In [1]: import numpy as np

In [2]: import numpy.linalg as la

In [3]: np.set_printoptions(precision=2, suppress=True, linewidth=120)

In [4]: K = np.load("m.npy")

In [5]: K
Out[5]: 
array([[ 1.,  0.,  0.],
       [ 0.,  1.,  3.],
       [ 0., -1.,  0.]])

In [6]: x = np.array([-2, -2, 2])

In [7]: rhs = K @ x

In [8]: c, lr = np.zeros(3), 1 / la.norm(K, 2) ** 2

In [9]: for i in range(40):
   ...:     c -= lr * K.T @ (K @ c - rhs)
   ...:     if i % 10 == 0: print(i, round(la.norm(K @ c - rhs), 2))
   ...: 
0 2.85
10 1.09
20 0.42
30 0.16

In [10]: round(la.cond(K), 2)
Out[10]: np.float64(3.37)

In [11]: B = la.inv(K)

In [12]: B
Out[12]: 
array([[ 1.  ,  0.  ,  0.  ],
       [ 0.  ,  0.  , -1.  ],
       [ 0.  ,  0.33,  0.33]])

In [13]: np.allclose(B, K.T)
Out[13]: False

In [14]: round(float(la.slogdet(K)[0]), 2)
Out[14]: 1.0

In [15]: np.round(la.det(K) * la.det(B), 2)
Out[15]: np.float64(1.0)

In [16]: (np.abs(B) > 1e-9).astype(int)
Out[16]: 
array([[1, 0, 0],
       [0, 0, 1],
       [0, 1, 1]])

In [17]: round(la.cond(K), 2)
Out[17]: np.float64(3.37)

In [18]: np.flatnonzero(la.matrix_power((K != 0) + (K.T != 0) + np.eye(3), 3)[0])
Out[18]: array([0])

In [19]: np.round(la.det(K), 2)
Out[19]: np.float64(3.0)

In [20]: J = np.loadtxt("sample4.csv", delimiter=",")

In [21]: J
Out[21]: 
array([[ 1.3 ,  0.6 ,  1.9 , -5.61],
       [ 1.3 , -0.5 ,  0.4 , -1.1 ],
       [ 1.1 , -0.5 ,  0.1 , -0.46],
       [ 0.5 ,  2.1 , -1.1 ,  3.19],
       [-0.6 ,  0.8 , -0.3 ,  1.21],
       [ 1.6 , -1.  ,  0.1 ,  0.38],
       [ 2.1 ,  0.4 ,  0.4 , -1.13],
       [-0.5 ,  1.1 ,  1.3 , -3.87],
       [-1.1 ,  0.1 ,  1.9 , -5.18],
       [-1.3 , -1.3 , -0.8 ,  2.2 ],
       [ 1.1 ,  0.2 ,  0.  ,  0.21],
       [ 0.9 ,  1.1 ,  0.7 , -1.86],
       [ 1.2 , -0.9 ,  0.4 , -1.48],
       [-1.2 , -1.8 , -0.1 ,  0.46],
       [ 0.5 , -1.2 ,  0.5 , -1.95],
       [-1.9 ,  0.7 , -1.5 ,  4.76],
       [ 2.2 , -1.9 ,  0.7 , -2.34]])

In [22]: u = np.array([-2, -1, 1])

In [23]: np.convolve(J[14], u)
Out[23]: array([-1.  ,  1.9 ,  0.7 ,  2.2 ,  2.45, -1.95])

In [24]: Xc = J - J.mean(axis=0)

In [25]: left, sigma, Vh = la.svd(Xc, full_matrices=False)

In [26]: np.abs(Vh[0]).argmax()
Out[26]: np.int64(3)

In [27]: sigma
Out[27]: array([11.76,  4.85,  4.39,  0.35])

In [28]: round((sigma ** 2).sum() ** 2 / (sigma ** 4).sum(), 2)
Out[28]: np.float64(1.64)

In [29]: la.matrix_rank(Xc)
Out[29]: np.int64(4)

In [30]: np.round(sigma ** 2 / (sigma ** 2).sum(), 2) + 0
Out[30]: array([0.76, 0.13, 0.11, 0.  ])

In [31]: Z = J[[14, 16]].astype(float)

In [32]: for _ in range(6):
    ...:     z = la.norm(J[:, None] - Z, axis=-1).argmin(axis=1)
    ...:     Z = np.array([J[z == j].mean(axis=0) for j in range(2)])
    ...: 

In [33]: z
Out[33]: array([1, 0, 0, 0, 0, 0, 0, 1, 1, 0, 0, 0, 0, 0, 0, 0, 1])

In [34]: Z[1] - Z[0]
Out[34]: array([ 0.07,  0.12,  1.54, -4.59])

In [35]: np.bincount(z)
Out[35]: array([13,  4])

In [36]: F = np.loadtxt("layer9.csv", delimiter=",")

In [37]: F
Out[37]: 
array([[  9.14,  -3.17,  -7.4 ,  13.46,  -1.21],
       [ -0.68,   8.63,  -5.21,   5.26, -10.85],
       [  5.06,  -1.49,  -5.69,  -4.6 ,  -5.66]])

In [38]: w1 = np.array([[1, 1, 0, 0, 1, 1],
    ...:     [0, 2, 2, 2, 2, 0],
    ...:     [1, 2, 2, 1, 2, 1],
    ...:     [0, 2, 0, 2, 2, 0],
    ...:     [1, 0, 1, 2, 0, 1]])

In [39]: c = np.array([9, 9, 9, -4, 7, 5])

In [40]: act = np.maximum(F @ w1 + c, 0)

In [41]: (act > 0).astype(int)
Out[41]: 
array([[1, 1, 0, 1, 1, 1],
       [0, 1, 1, 0, 1, 0],
       [1, 0, 0, 0, 0, 0]])

In [42]: (act > 0).mean(axis=0)
Out[42]: array([0.67, 0.67, 0.33, 0.33, 0.67, 0.33])

In [43]: act
Out[43]: 
array([[ 9.53, 23.92,  0.  ,  6.76, 21.92,  5.53],
       [ 0.  , 25.68,  4.99,  0.  , 23.68,  0.  ],
       [ 2.71,  0.  ,  0.  ,  0.  ,  0.  ,  0.  ]])

In [44]: la.matrix_rank(act)
Out[44]: np.int64(3)

In [45]: Z = np.array([[1, 3, 4], [0, 5, 0], [5, 4, 0], [5, 4, 4], [5, 4, 5], [3, 0, 0]])

In [46]: w1 @ Z
Out[46]: 
array([[ 9, 12,  9],
       [30, 34, 18],
       [29, 33, 18],
       [20, 26, 18],
       [19, 15, 12]])

In [47]: act @ Z
Out[47]: 
array([[169.52, 262.91, 174.76],
       [143.35, 243.08, 118.4 ],
       [  2.71,   8.13,  10.84]])
